$ ipython --no-banner

In [1]: import numpy as np

In [2]: import numpy.linalg as la

In [3]: np.set_printoptions(suppress=True, linewidth=140)

In [4]: def rd(a):
   ...:     return np.round(a, 3) + 0
   ...: 

In [5]: K = np.array([[0.6, -1.0, -2.1],
   ...:     [2.1, 0.7, -0.1],
   ...:     [2.4, -1.0, 0.0],
   ...:     [3.6, 2.1, 0.8]])

In [6]: x = np.array([-3, -2, 2])

In [7]: target = K @ x

In [8]: print(rd(la.solve(K.T @ K, K.T @ target)))
[-3. -2.  2.]

In [9]: rd(la.lstsq(K, target)[0])
Out[9]: array([-3., -2.,  2.])

In [10]: rd(la.pinv(K) @ K)
Out[10]: 
array([[1., 0., 0.],
       [0., 1., 0.],
       [0., 0., 1.]])

In [11]: rd(target)
Out[11]: array([ -4. ,  -7.9,  -5.2, -13.4])

In [12]: rng = np.random.default_rng(9635)

In [13]: target = target + 0.3 * rng.normal(size=4)

In [14]: rd(target)
Out[14]: array([ -3.789,  -8.33 ,  -5.044, -13.557])

In [15]: c, *_ = la.lstsq(K, target)

In [16]: [round(float(la.norm(la.solve(K.T @ K + lam * np.eye(3), K.T @ target))), 2) for lam in (0, 1, 10, 100)]
Out[16]: [4.2, 3.61, 2.42, 0.67]

In [17]: print(rd(la.norm(target - K @ c)))
0.366

In [18]: x = np.array([-9, -1, 1])

In [19]: target = K @ x

In [20]: c, lr = np.zeros(3), 1 / la.norm(K, 2) ** 2

In [21]: for i in range(40):
    ...:     c -= lr * K.T @ (K @ c - target)
    ...:     if i % 10 == 0: print(i, round(la.norm(K @ c - target), 3))
    ...: 
0 5.598
10 0.155
20 0.03
30 0.015

In [22]: rd(c)
Out[22]: array([-9.001, -0.996,  0.996])
